% python3 -q
>>> import numpy as np
>>> from numpy import linalg as LA
>>> np.set_printoptions(suppress=True, linewidth=160)
>>> rng = np.random.default_rng(646)
>>> M = np.eye(6, dtype=int)[rng.permutation(6)]
>>> M
array([[0, 0, 0, 0, 0, 1],
       [0, 1, 0, 0, 0, 0],
       [0, 0, 1, 0, 0, 0],
       [0, 0, 0, 0, 1, 0],
       [0, 0, 0, 1, 0, 0],
       [1, 0, 0, 0, 0, 0]])
>>> x0 = np.array([-1, -2, -3, 1, 1, -1])
>>> target = M @ x0
>>> target
array([-1, -2, -3,  1,  1, -1])
>>> np.round(LA.solve(M.T, M[4]), 2)
array([0., 0., 0., 0., 1., 0.])
>>> np.round(LA.solve(M, target + M[:, 1]), 2)
array([-1., -1., -3.,  1.,  1., -1.])
>>> np.round(LA.solve(M, 4 * target), 2)
array([ -4.,  -8., -12.,   4.,   4.,  -4.])
>>> np.round(LA.solve(M, target), 2)
array([-1., -2., -3.,  1.,  1., -1.])
>>> np.round(LA.solve(M, M[:, 4]), 2)
array([0., 0., 0., 0., 1., 0.])
>>> def softmax(z):
...     e = np.exp(z - z.max(axis=-1, keepdims=True))
...     return e / e.sum(axis=-1, keepdims=True)
... 
>>> softmax(M).sum(axis=1)
array([1., 1., 1., 1., 1., 1.])
>>> att = M @ M.T / np.sqrt(6)
>>> np.round(softmax(att + np.triu(np.full(att.shape, -np.inf), 1)), 2)
array([[1.  , 0.  , 0.  , 0.  , 0.  , 0.  ],
       [0.4 , 0.6 , 0.  , 0.  , 0.  , 0.  ],
       [0.29, 0.29, 0.43, 0.  , 0.  , 0.  ],
       [0.22, 0.22, 0.22, 0.33, 0.  , 0.  ],
       [0.18, 0.18, 0.18, 0.18, 0.27, 0.  ],
       [0.15, 0.15, 0.15, 0.15, 0.15, 0.23]])
>>> softmax(att).round(6).argmax(axis=1)
array([0, 1, 2, 3, 4, 5])
>>> Q, _ = LA.qr(np.array([[-0.7, -0.1, -1.3, 1.0, -0.2],
...     [-0.7, -0.1, -0.1, -1.7, -1.8],
...     [-1.0, 0.8, -0.8, 1.8, -1.1],
...     [-0.8, 2.6, 0.5, 1.0, -0.2],
...     [-0.5, -1.2, 0.7, -1.4, 0.6],
...     [-1.3, -0.6, -0.6, -1.6, -2.7],
...     [-0.2, -0.9, -1.1, -0.9, -0.7],
...     [-0.9, 0.3, 0.2, -1.0, -0.4],
...     [-1.4, 2.5, 1.4, -0.3, 0.2],
...     [-0.5, -0.7, 0.6, -3.0, 2.9]]))
>>> arr = Q @ Q.T
>>> arr.round(2)
array([[ 0.53, -0.15,  0.4 ,  0.03, -0.05,  0.03,  0.2 ,  0.03, -0.1 ,  0.12],
       [-0.15,  0.39, -0.14,  0.04, -0.1 ,  0.37,  0.17,  0.12,  0.06, -0.02],
       [ 0.4 , -0.14,  0.5 ,  0.09,  0.1 ,  0.1 , -0.02,  0.05,  0.09, -0.18],
       [ 0.03,  0.04,  0.09,  0.44, -0.3 , -0.08, -0.03,  0.06,  0.37, -0.01],
       [-0.05, -0.1 ,  0.1 , -0.3 ,  0.69,  0.14, -0.24,  0.1 ,  0.09,  0.1 ],
       [ 0.03,  0.37,  0.1 , -0.08,  0.14,  0.56,  0.17,  0.18,  0.03, -0.11],
       [ 0.2 ,  0.17, -0.02, -0.03, -0.24,  0.17,  0.35,  0.03, -0.21,  0.17],
       [ 0.03,  0.12,  0.05,  0.06,  0.1 ,  0.18,  0.03,  0.12,  0.17,  0.12],
       [-0.1 ,  0.06,  0.09,  0.37,  0.09,  0.03, -0.21,  0.17,  0.57,  0.1 ],
       [ 0.12, -0.02, -0.18, -0.01,  0.1 , -0.11,  0.17,  0.12,  0.1 ,  0.85]])
>>> x0 = np.array([0, 1, 2, 1, 1, 3, 0, 2, 1, 1])
>>> round(float((x0 - arr @ x0) @ (arr @ x0)), 2)
-0.0
>>> np.round(arr @ x0, 2)
array([0.81, 1.43, 1.35, 0.61, 1.29, 2.59, 0.38, 1.46, 1.79, 0.57])
>>> np.trace(arr)
np.float64(5.0)
